$ ipython --no-banner

In [1]: import numpy as np

In [2]: np.set_printoptions(precision=2, suppress=True, linewidth=140, legacy="1.25")

In [3]: W0 = np.loadtxt("run13.csv", delimiter=",")

In [4]: W0
Out[4]: 
array([[0.16, 0.03, 0.16, 0.16, 0.16, 0.16, 0.16, 0.03],
       [0.03, 0.01, 0.03, 0.03, 0.03, 0.03, 0.03, 0.01],
       [0.16, 0.03, 0.16, 0.16, 0.16, 0.16, 0.16, 0.03],
       [0.16, 0.03, 0.16, 0.16, 0.16, 0.16, 0.16, 0.03],
       [0.16, 0.03, 0.16, 0.16, 0.16, 0.16, 0.16, 0.03],
       [0.16, 0.03, 0.16, 0.16, 0.16, 0.16, 0.16, 0.03],
       [0.16, 0.03, 0.16, 0.16, 0.16, 0.16, 0.16, 0.03],
       [0.03, 0.01, 0.03, 0.03, 0.03, 0.03, 0.03, 0.01]])

In [5]: cov = W0.T @ W0

In [6]: cov
Out[6]: 
array([[0.16, 0.03, 0.16, 0.16, 0.16, 0.16, 0.16, 0.03],
       [0.03, 0.01, 0.03, 0.03, 0.03, 0.03, 0.03, 0.01],
       [0.16, 0.03, 0.16, 0.16, 0.16, 0.16, 0.16, 0.03],
       [0.16, 0.03, 0.16, 0.16, 0.16, 0.16, 0.16, 0.03],
       [0.16, 0.03, 0.16, 0.16, 0.16, 0.16, 0.16, 0.03],
       [0.16, 0.03, 0.16, 0.16, 0.16, 0.16, 0.16, 0.03],
       [0.16, 0.03, 0.16, 0.16, 0.16, 0.16, 0.16, 0.03],
       [0.03, 0.01, 0.03, 0.03, 0.03, 0.03, 0.03, 0.01]])

In [7]: np.round(np.linalg.svd(W0, compute_uv=False) ** 2, 2) + 0
Out[7]: array([1., 0., 0., 0., 0., 0., 0., 0.])

In [8]: t3 = np.stack([W0, 5 * W0, W0[::-1]])

In [9]: (t3 @ W0.T).shape
Out[9]: (3, 8, 8)

In [10]: np.einsum("bij,cij->bc", t3, t3)
Out[10]: 
array([[ 1.  ,  5.  ,  0.79],
       [ 5.  , 25.  ,  3.95],
       [ 0.79,  3.95,  1.  ]])

In [11]: t3.shape
Out[11]: (3, 8, 8)

In [12]: np.linalg.norm(t3, axis=(1, 2))
Out[12]: array([1., 5., 1.])

In [13]: print(np.linalg.matrix_rank(t3.reshape(3, -1)))
2

In [14]: np.linalg.matrix_rank(t3)
Out[14]: array([1, 1, 1])

In [15]: rng = np.random.default_rng(4985)

In [16]: M2 = W0 + rng.integers(-2, 3, (8, 1)) @ rng.integers(-2, 3, (1, 8))

In [17]: print(M2)
[[-1.84 -1.97 -1.84  1.16  2.16  2.16 -1.84 -1.97]
 [-1.97 -1.99 -1.97  1.03  2.03  2.03 -1.97 -1.99]
 [ 2.16  2.03  2.16 -0.84 -1.84 -1.84  2.16  2.03]
 [-1.84 -1.97 -1.84  1.16  2.16  2.16 -1.84 -1.97]
 [ 2.16  2.03  2.16 -0.84 -1.84 -1.84  2.16  2.03]
 [ 0.16  0.03  0.16  0.16  0.16  0.16  0.16  0.03]
 [-1.84 -1.97 -1.84  1.16  2.16  2.16 -1.84 -1.97]
 [-3.97 -3.99 -3.97  2.03  4.03  4.03 -3.97 -3.99]]

In [18]: print(np.round(np.linalg.svd(M2 - W0, compute_uv=False), 2) + 0)
[17.03  0.    0.    0.    0.    0.    0.    0.  ]

In [19]: M2 - W0
Out[19]: 
array([[-2., -2., -2.,  1.,  2.,  2., -2., -2.],
       [-2., -2., -2.,  1.,  2.,  2., -2., -2.],
       [ 2.,  2.,  2., -1., -2., -2.,  2.,  2.],
       [-2., -2., -2.,  1.,  2.,  2., -2., -2.],
       [ 2.,  2.,  2., -1., -2., -2.,  2.,  2.],
       [ 0.,  0.,  0.,  0.,  0.,  0.,  0.,  0.],
       [-2., -2., -2.,  1.,  2.,  2., -2., -2.],
       [-4., -4., -4.,  2.,  4.,  4., -4., -4.]])

In [20]: x0 = np.array([-1, -3, 0, 0, -3, 3, -1, 3])

In [21]: np.linalg.eigvalsh(2 * W0 - np.eye(8))
Out[21]: array([-1., -1., -1., -1., -1., -1., -1.,  1.])

In [22]: W0 @ W0 @ x0
Out[22]: array([-0.33, -0.07, -0.33, -0.33, -0.33, -0.33, -0.33, -0.07])

In [23]: np.eye(8) - W0
Out[23]: 
array([[ 0.84, -0.03, -0.16, -0.16, -0.16, -0.16, -0.16, -0.03],
       [-0.03,  0.99, -0.03, -0.03, -0.03, -0.03, -0.03, -0.01],
       [-0.16, -0.03,  0.84, -0.16, -0.16, -0.16, -0.16, -0.03],
       [-0.16, -0.03, -0.16,  0.84, -0.16, -0.16, -0.16, -0.03],
       [-0.16, -0.03, -0.16, -0.16,  0.84, -0.16, -0.16, -0.03],
       [-0.16, -0.03, -0.16, -0.16, -0.16,  0.84, -0.16, -0.03],
       [-0.16, -0.03, -0.16, -0.16, -0.16, -0.16,  0.84, -0.03],
       [-0.03, -0.01, -0.03, -0.03, -0.03, -0.03, -0.03,  0.99]])

In [24]: rank = np.linalg.matrix_rank(W0)

In [25]: print(rank)
1

In [26]: N = np.linalg.svd(W0)[2][rank:].T

In [27]: np.linalg.matrix_rank(W0.T @ W0), np.linalg.matrix_rank(W0 @ W0.T)
Out[27]: (1, 1)

In [28]: K = np.load("arr.npy")

In [29]: K
Out[29]: 
array([[0, 2, 2, 2, 1, 0, 1],
       [0, 0, 2, 2, 0, 1, 2],
       [0, 0, 0, 1, 1, 0, 1],
       [0, 0, 0, 0, 2, 1, 1],
       [0, 0, 0, 0, 0, 0, 0],
       [0, 0, 0, 0, 0, 0, 0],
       [0, 0, 0, 0, 0, 0, 0]])

In [30]: # row 5 repeats row 4

In [31]: print(np.linalg.matrix_rank(K, rtol=0.1))
4

In [32]: print(np.round(np.linalg.norm(K, 2) / np.linalg.norm(K), 2))
0.85

In [33]: np.linalg.cond(K) > 100
Out[33]: True
